% python3 -q
>>> import numpy as np
>>> np.set_printoptions(precision=3, suppress=True, linewidth=140, sign=" ")
>>> Y = np.array([[1, 1], [0, 0]])
>>> cent = np.array([[2, 1, 0], [-1, -1, 0], [0, -2, -2]])
>>> W0 = np.kron(Y, cent)
>>> W0
array([[ 2,  1,  0,  2,  1,  0],
       [-1, -1,  0, -1, -1,  0],
       [ 0, -2, -2,  0, -2, -2],
       [ 0,  0,  0,  0,  0,  0],
       [ 0,  0,  0,  0,  0,  0],
       [ 0,  0,  0,  0,  0,  0]])
>>> # row 4 repeats row 3
>>> np.allclose(W0 @ W0.T, W0.T @ W0)
False
>>> W0 @ W0
array([[ 3,  1,  0,  3,  1,  0],
       [-1,  0,  0, -1,  0,  0],
       [ 2,  6,  4,  2,  6,  4],
       [ 0,  0,  0,  0,  0,  0],
       [ 0,  0,  0,  0,  0,  0],
       [ 0,  0,  0,  0,  0,  0]])
>>> (W0 + W0.T) / 2
array([[ 2. ,  0. ,  0. ,  1. ,  0.5,  0. ],
       [ 0. , -1. , -1. , -0.5, -0.5,  0. ],
       [ 0. , -1. , -2. ,  0. , -1. , -1. ],
       [ 1. , -0.5,  0. ,  0. ,  0. ,  0. ],
       [ 0.5, -0.5, -1. ,  0. ,  0. ,  0. ],
       [ 0. ,  0. , -1. ,  0. ,  0. ,  0. ]])
>>> (W0 - W0.T) / 2
array([[ 0. ,  1. ,  0. ,  1. ,  0.5,  0. ],
       [-1. ,  0. ,  1. , -0.5, -0.5,  0. ],
       [ 0. , -1. ,  0. ,  0. , -1. , -1. ],
       [-1. ,  0.5,  0. ,  0. ,  0. ,  0. ],
       [-0.5,  0.5,  1. ,  0. ,  0. ,  0. ],
       [ 0. ,  0. ,  1. ,  0. ,  0. ,  0. ]])
>>> W0.inv()
Traceback (most recent call last):
  File "<python-input-11>", line 1, in <module>
    W0.inv()
    ^^^^^^
AttributeError: 'numpy.ndarray' object has no attribute 'inv'
>>> np.trace(W0)
np.int64(-1)
>>> round(np.abs(np.linalg.eigvals(W0)).max(), 3)
np.float64(2.0)
>>> np.linalg.matrix_power(W0, 3)
array([[  5,   2,   0,   5,   2,   0],
       [ -2,  -1,   0,  -2,  -1,   0],
       [ -2, -12,  -8,  -2, -12,  -8],
       [  0,   0,   0,   0,   0,   0],
       [  0,   0,   0,   0,   0,   0],
       [  0,   0,   0,   0,   0,   0]])
>>> np.sort(np.abs(np.linalg.eigvals(W0)))
array([ 0.   ,  0.   ,  0.   ,  0.618,  1.618,  2.   ])
>>> U, sigma, VT = np.linalg.svd(W0)
>>> np.argmax(sigma[:-1] / (sigma[1:] + 1e-6)) + 1
np.int64(3)
>>> sigma
array([ 4.531,  3.05 ,  0.409,  0.   ,  0.   ,  0.   ])
>>> Y = U[:, :3] @ np.diag(sigma[:3]) @ VT[:3]
>>> Y.round(3) + 0
array([[ 2.,  1.,  0.,  2.,  1.,  0.],
       [-1., -1.,  0., -1., -1.,  0.],
       [ 0., -2., -2.,  0., -2., -2.],
       [ 0.,  0.,  0.,  0.,  0.,  0.],
       [ 0.,  0.,  0.,  0.,  0.,  0.],
       [ 0.,  0.,  0.,  0.,  0.,  0.]])
>>> np.round(np.linalg.norm(W0 - Y) / np.linalg.norm(W0), 3)
np.float64(0.0)
>>> np.linalg.matrix_rank(W0, rtol=0.05)
np.int64(3)
>>> r = np.linalg.matrix_rank(W0)
>>> r
np.int64(3)
>>> ns = np.linalg.svd(W0)[2][r:].T
>>> [int(np.linalg.matrix_rank(W0[:i])) for i in range(1, len(W0) + 1)]
[1, 2, 3, 3, 3, 3]
>>> [int(np.linalg.matrix_rank(np.delete(W0, i, axis=0))) for i in range(6)]
[2, 2, 2, 3, 3, 3]
>>> ns.shape
(6, 3)
>>> W0.sum(axis=1)
array([ 6, -4, -8,  0,  0,  0])
>>> W0.mean(axis=0)
array([ 0.167, -0.333, -0.333,  0.167, -0.333, -0.333])
>>> np.count_nonzero(W0)
np.int64(12)
>>> np.diff(W0, axis=0)
array([[-3, -2,  0, -3, -2,  0],
       [ 1, -1, -2,  1, -1, -2],
       [ 0,  2,  2,  0,  2,  2],
       [ 0,  0,  0,  0,  0,  0],
       [ 0,  0,  0,  0,  0,  0]])
>>> round(float(np.linalg.norm(W0)), 3)
5.477
>>> J = np.loadtxt("case5.csv", delimiter=",")
>>> J
array([[ 1.   ,  0.5  ,  0.25 ,  0.125,  0.062,  0.031,  0.016,  0.008,  0.004,  0.002],
       [ 0.5  ,  1.   ,  0.5  ,  0.25 ,  0.125,  0.062,  0.031,  0.016,  0.008,  0.004],
       [ 0.25 ,  0.5  ,  1.   ,  0.5  ,  0.25 ,  0.125,  0.062,  0.031,  0.016,  0.008],
       [ 0.125,  0.25 ,  0.5  ,  1.   ,  0.5  ,  0.25 ,  0.125,  0.062,  0.031,  0.016],
       [ 0.062,  0.125,  0.25 ,  0.5  ,  1.   ,  0.5  ,  0.25 ,  0.125,  0.062,  0.031],
       [ 0.031,  0.062,  0.125,  0.25 ,  0.5  ,  1.   ,  0.5  ,  0.25 ,  0.125,  0.062],
       [ 0.016,  0.031,  0.062,  0.125,  0.25 ,  0.5  ,  1.   ,  0.5  ,  0.25 ,  0.125],
       [ 0.008,  0.016,  0.031,  0.062,  0.125,  0.25 ,  0.5  ,  1.   ,  0.5  ,  0.25 ],
       [ 0.004,  0.008,  0.016,  0.031,  0.062,  0.125,  0.25 ,  0.5  ,  1.   ,  0.5  ],
       [ 0.002,  0.004,  0.008,  0.016,  0.031,  0.062,  0.125,  0.25 ,  0.5  ,  1.   ]])
>>> # symmetric
>>> vals, vecs = np.linalg.eigh(J)
>>> vec = np.array([1, 3, 2, 2, 1, 3, 0, 2, 2, 1])
>>> np.linalg.eigvalsh(J[1:, 1:])
array([ 0.342,  0.369,  0.421,  0.507,  0.649,  0.889,  1.288,  1.903,  2.633])
>>> vecs * np.abs(vals) @ vecs.T
array([[ 1.   ,  0.5  ,  0.25 ,  0.125,  0.062,  0.031,  0.016,  0.008,  0.004,  0.002],
       [ 0.5  ,  1.   ,  0.5  ,  0.25 ,  0.125,  0.062,  0.031,  0.016,  0.008,  0.004],
       [ 0.25 ,  0.5  ,  1.   ,  0.5  ,  0.25 ,  0.125,  0.062,  0.031,  0.016,  0.008],
       [ 0.125,  0.25 ,  0.5  ,  1.   ,  0.5  ,  0.25 ,  0.125,  0.062,  0.031,  0.016],
       [ 0.062,  0.125,  0.25 ,  0.5  ,  1.   ,  0.5  ,  0.25 ,  0.125,  0.062,  0.031],
       [ 0.031,  0.062,  0.125,  0.25 ,  0.5  ,  1.   ,  0.5  ,  0.25 ,  0.125,  0.062],
       [ 0.016,  0.031,  0.062,  0.125,  0.25 ,  0.5  ,  1.   ,  0.5  ,  0.25 ,  0.125],
       [ 0.008,  0.016,  0.031,  0.062,  0.125,  0.25 ,  0.5  ,  1.   ,  0.5  ,  0.25 ],
       [ 0.004,  0.008,  0.016,  0.031,  0.062,  0.125,  0.25 ,  0.5  ,  1.   ,  0.5  ],
       [ 0.002,  0.004,  0.008,  0.016,  0.031,  0.062,  0.125,  0.25 ,  0.5  ,  1.   ]])
>>> round(float(np.abs(J).sum(axis=1).max()), 3), round(float(np.abs(vals).max()), 3)
(2.905, 2.682)
